$ ipython --no-banner

In [1]: import numpy as np

In [2]: np.set_printoptions(suppress=True, linewidth=200)

In [3]: E = np.load("case19.npy")

In [4]: E
Out[4]: 
array([[ -5.602,  -6.997,  -1.926,  10.549, -10.765,  -3.767,  -5.821],
       [ -3.971,  -6.159,  -2.15 ,   7.784, -11.087,  -4.382,  -7.026],
       [ -4.659,  -7.516,  -1.765,   9.557, -11.494,  -2.768,  -5.065],
       [ -5.238,  12.185,  -8.151,   7.299,  10.919, -11.685,  -8.575],
       [ -5.053,  -6.422,  -1.269,   9.52 , -13.035,  -2.987,  -6.316],
       [ -4.854,  12.506,  -8.989,   6.956,   8.124, -11.6  ,  -9.15 ],
       [ -5.294,  -7.002,  -1.079,   7.217, -12.009,  -4.116,  -5.601],
       [-10.648, -16.926,   9.243,   1.965,   6.955, -13.979,   6.879],
       [ -6.215,  -7.927,  -1.263,   8.628, -11.827,  -5.936,  -7.436],
       [ -4.141,  12.373,  -7.165,   8.683,   8.877, -13.365,  -6.796],
       [ -4.496,  12.183, -10.269,   8.605,   9.349, -11.572, -11.351],
       [-11.205, -17.417,   8.91 ,   0.79 ,   5.882, -13.348,   7.615],
       [-11.351, -18.91 ,   9.026,   2.052,   4.883, -13.578,   5.525],
       [ -4.962,  12.593,  -7.896,   7.593,   8.913, -11.86 ,  -8.932],
       [ -4.809,  10.79 ,  -8.776,   8.038,   6.731, -10.902,  -8.353],
       [ -4.535,   9.527,  -8.423,   8.768,   8.575, -12.455,  -8.266],
       [ -2.996,  12.616,  -7.239,   8.563,   8.766, -11.204, -10.006],
       [-11.397, -15.255,  10.99 ,   1.313,   6.12 , -14.46 ,   5.903],
       [ -5.393,  11.31 ,  -8.214,   9.759,   8.197, -12.171,  -9.388],
       [-11.594, -16.215,   8.273,   3.103,   5.59 , -14.475,   6.506],
       [ -3.956,  10.35 ,  -8.437,   7.067,   9.458, -11.285,  -8.881],
       [ -3.284,  -5.223,  -2.704,   9.582, -10.522,  -4.658,  -8.477]])

In [5]: t = np.radians(15)

In [6]: R = np.eye(7)

In [7]: R[2, 2] = R[1, 1] = np.cos(t)

In [8]: R[2, 1], R[1, 2] = -np.sin(t), np.sin(t)

In [9]: R.round(3)
Out[9]: 
array([[ 1.   ,  0.   ,  0.   ,  0.   ,  0.   ,  0.   ,  0.   ],
       [ 0.   ,  0.966,  0.259,  0.   ,  0.   ,  0.   ,  0.   ],
       [ 0.   , -0.259,  0.966,  0.   ,  0.   ,  0.   ,  0.   ],
       [ 0.   ,  0.   ,  0.   ,  1.   ,  0.   ,  0.   ,  0.   ],
       [ 0.   ,  0.   ,  0.   ,  0.   ,  1.   ,  0.   ,  0.   ],
       [ 0.   ,  0.   ,  0.   ,  0.   ,  0.   ,  1.   ,  0.   ],
       [ 0.   ,  0.   ,  0.   ,  0.   ,  0.   ,  0.   ,  1.   ]])

In [10]: Y = E @ R.T

In [11]: np.round(np.linalg.svd(E, compute_uv=False), 3), np.round(np.linalg.svd(Y, compute_uv=False), 3)
Out[11]: 
(array([77.4  , 64.356, 46.03 ,  4.308,  4.065,  3.417,  2.502]),
 array([77.4  , 64.356, 46.03 ,  4.308,  4.065,  3.417,  2.502]))

In [12]: round(float(np.linalg.det(R)), 3), np.round(np.trace(R), 3)
Out[12]: (1.0, np.float64(6.932))

In [13]: np.round(np.abs(Y - E).max(axis=0), 3)
Out[13]: array([0.   , 3.364, 4.587, 0.   , 0.   , 0.   , 0.   ])

In [14]: vec = np.array([-5, 5, 3, -3, 3, 5, 4])

In [15]: y = E @ vec

In [16]: np.round(np.linalg.solve(E.T @ E, E.T @ y), 3)
Out[16]: array([-5.,  5.,  3., -3.,  3.,  5.,  4.])

In [17]: np.round(np.linalg.lstsq(E, y)[0], 3)
Out[17]: array([-5.,  5.,  3., -3.,  3.,  5.,  4.])

In [18]: rng = np.random.default_rng(531195)

In [19]: y = y + 0.05 * rng.normal(size=22)

In [20]: y.round(3)
Out[20]: 
array([-118.793, -124.015, -116.745,  -19.12 , -118.554,  -31.274, -112.478,  -31.049, -133.082,  -32.355,  -48.407,  -25.33 ,  -47.982,  -26.95 ,  -40.192,  -50.83 ,  -39.066,  -20.587,  -44.197,
        -37.163,  -38.585, -135.33 ])

In [21]: b, *_ = np.linalg.lstsq(E, y)

In [22]: round(float(np.linalg.norm(y - E @ b)), 3)
Out[22]: 0.136

In [23]: hat = E @ np.linalg.solve(E.T @ E, E.T)

In [24]: np.allclose(hat @ hat, hat)
Out[24]: True

In [25]: z = E[:, 6] > np.median(E[:, 6])

In [26]: f = E[z].mean(axis=0) - E[~z].mean(axis=0)

In [27]: np.argsort(-np.abs(f).round(6), kind="stable")
Out[27]: array([1, 2, 6, 4, 0, 3, 5])

In [28]: f.round(3)
Out[28]: array([ -3.107, -17.941,  10.132,  -2.575,  -6.979,   1.282,   8.602])

In [29]: ((E - E.mean(axis=0)) @ f > 0).astype(int)
Out[29]: array([1, 1, 1, 0, 1, 0, 1, 1, 1, 0, 0, 1, 1, 0, 0, 0, 0, 1, 0, 1, 0, 1])

In [30]: Uu, sv, vt = np.linalg.svd(E)

In [31]: np.argmax(sv[:-1] / (sv[1:] + 1e-6)) + 1
Out[31]: np.int64(3)

In [32]: sv.round(3)
Out[32]: array([77.4  , 64.356, 46.03 ,  4.308,  4.065,  3.417,  2.502])

In [33]: Y = Uu[:, :3] @ np.diag(sv[:3]) @ vt[:3]

In [34]: round(float(np.linalg.norm(E - Y) / np.linalg.norm(E)), 3)
Out[34]: 0.066

In [35]: m1 = np.loadtxt("a.csv", delimiter=",")

In [36]: m1
Out[36]: 
array([[5., 1., 1.],
       [1., 5., 1.],
       [1., 1., 5.]])

In [37]: # symmetric, so the eigenvalues are real

In [38]: (m1 @ m1)[0]
Out[38]: array([27., 11., 11.])

In [39]: m1 @ np.ones(3)
Out[39]: array([7., 7., 7.])

In [40]: np.allclose(m1 @ m1.T, m1.T @ m1)
Out[40]: True

In [41]: m1 @ (-1.0) ** np.arange(3)
Out[41]: array([ 5., -3.,  5.])
